$ python3 -q
>>> import numpy as np
>>> np.set_printoptions(precision=2, suppress=True, linewidth=100)
>>> J = np.loadtxt("case10.csv", delimiter=",")
>>> print(J)
[[ 0.64  1.54  0.62 -0.2  -0.67  2.31]
 [-2.    1.74 -1.19  0.57 -0.35 -0.34]
 [-1.84 -0.69  2.16  0.52  0.1   0.46]
 [ 1.04  1.42  1.42  1.12 -0.26 -1.6 ]
 [ 0.32  0.01 -0.46  1.91  2.1   0.8 ]
 [-0.24  1.04  0.56 -1.86  1.99 -0.36]]
>>> gram = J.T @ J
>>> np.linalg.eigvalsh(gram)[::-1]
array([9., 9., 9., 9., 9., 9.])
>>> np.linalg.matrix_rank(gram)
np.int64(6)
>>> print(gram.round(2) + 0)
[[9. 0. 0. 0. 0. 0.]
 [0. 9. 0. 0. 0. 0.]
 [0. 0. 9. 0. 0. 0.]
 [0. 0. 0. 9. 0. 0.]
 [0. 0. 0. 0. 9. 0.]
 [0. 0. 0. 0. 0. 9.]]
>>> np.diag(gram)
array([9., 9., 9., 9., 9., 9.])
>>> B = np.linalg.inv(J)
>>> print(np.round(np.linalg.slogdet(J)[0], 2))
-1.0
>>> print(np.round(J @ B, 2) + 0)
[[1. 0. 0. 0. 0. 0.]
 [0. 1. 0. 0. 0. 0.]
 [0. 0. 1. 0. 0. 0.]
 [0. 0. 0. 1. 0. 0.]
 [0. 0. 0. 0. 1. 0.]
 [0. 0. 0. 0. 0. 1.]]
>>> round(float(np.linalg.cond(J)), 2)
1.0
>>> np.linalg.inv(B)
array([[ 0.64,  1.54,  0.62, -0.2 , -0.67,  2.31],
       [-2.  ,  1.74, -1.19,  0.57, -0.35, -0.34],
       [-1.84, -0.69,  2.16,  0.52,  0.1 ,  0.46],
       [ 1.04,  1.42,  1.42,  1.12, -0.26, -1.6 ],
       [ 0.32,  0.01, -0.46,  1.91,  2.1 ,  0.8 ],
       [-0.24,  1.04,  0.56, -1.86,  1.99, -0.36]])
>>> round(np.linalg.det(J) * np.linalg.det(B), 2)
np.float64(1.0)
>>> r0 = np.array([2, 2, 0])
>>> np.convolve(J[4], r0)
array([ 0.64,  0.66, -0.89,  2.91,  8.01,  5.8 ,  1.61,  0.  ])
>>> np.cross(J[4, :3], J[5, :3])
array([ 0.48, -0.07,  0.34])
>>> A = np.load("sample10.npy")
>>> A
array([[  7.11, -14.65,   4.64, -10.42,   4.21,   0.92,   5.73,  -1.27,  -8.87,   2.47],
       [-11.13,  -1.5 ,  -3.98,  13.23,  -9.01,  10.34,   2.29,  -5.25,  -7.3 ,   8.46],
       [ -1.13,   2.34,   2.31,   0.57,  -2.72,   2.07,   0.03,  -0.54,  -0.54,   0.63],
       [  2.83,   5.48,  10.82,  -4.94,  -0.76,  -0.81,  -0.43,   0.61,   3.72,  -4.11],
       [-11.06, -12.02, -11.64,  12.89,  -7.73,  15.58,   2.86, -12.6 , -23.79,  18.34],
       [ -7.55,   4.33,  -7.02,   5.41,  -6.94,  -1.  ,  -0.27,   2.14,   2.39,  -0.02],
       [-11.63,   9.38,  -9.01,   8.97,  -7.2 ,  -6.56,  -1.55,  -0.43,  -0.12,  -3.73],
       [  4.19,  -5.97,  -2.23,  -1.34,   2.04,   0.28,   2.83,   3.55,   9.38,  -3.93],
       [ -8.93,  13.51,   6.38,  16.29,  -9.12,  -3.98,   1.17, -12.77, -20.65,   2.98],
       [ -4.3 ,   6.09,   7.8 ,   5.78,  -4.35,  -1.14,   1.67, -12.85, -21.87,   3.72],
       [  4.56,  -7.11,  -2.7 ,  -4.76,   4.51,  -4.33,   5.34,   6.43,  13.51,  -9.5 ],
       [ -5.68,  -0.75,  -1.28,   0.55,   0.59,   5.02,  -6.39,  -4.77,  -6.85,   9.06],
       [ -6.13, -12.3 ,  -4.11,  -5.24,  -3.81,  23.14,  -9.75,  -6.43, -22.65,  29.1 ],
       [ -7.71,  -8.5 ,  -5.77,   3.74,  -4.05,   6.92,   4.36,  -5.17,  -1.64,   5.  ],
       [ -1.2 ,   7.81,  -2.59,   2.05,   0.89,  -4.09,  -3.13,   7.77,  22.62, -10.75],
       [ -8.87,  11.55,  -5.26,   7.07,  -8.19,  -3.24,  -1.99,  -5.75, -17.58,   5.04],
       [ -8.16,  -3.11,   2.99,  -1.43,  -4.38,   1.88,   3.28, -11.25, -26.58,  10.07],
       [  5.54,  11.66,   9.96,   6.98,  -0.13,  -8.34,   2.35,  -0.84,  -4.14,  -6.35],
       [ -8.88,  10.36,   9.83,   8.5 ,  -6.97,  -1.44,  -0.97,  -9.7 ,  -5.69,   2.88],
       [  2.45,   3.99,   2.87,  -6.62,   4.  ,  -2.36,  -4.65,  -2.  ,  -1.54,   1.98]])
>>> r0, r1 = A[12], A[10]
>>> round(r0 @ r1, 2)
np.float64(-697.7)
>>> p = (r0 @ r1) / (r0 @ r0) * r0
>>> r1 - p
array([  2.68, -10.87,  -3.96,  -6.36,   3.34,   2.75,   2.36,   4.46,   6.58,  -0.59])
>>> round(float((r1 - p) @ r0), 2)
-0.0
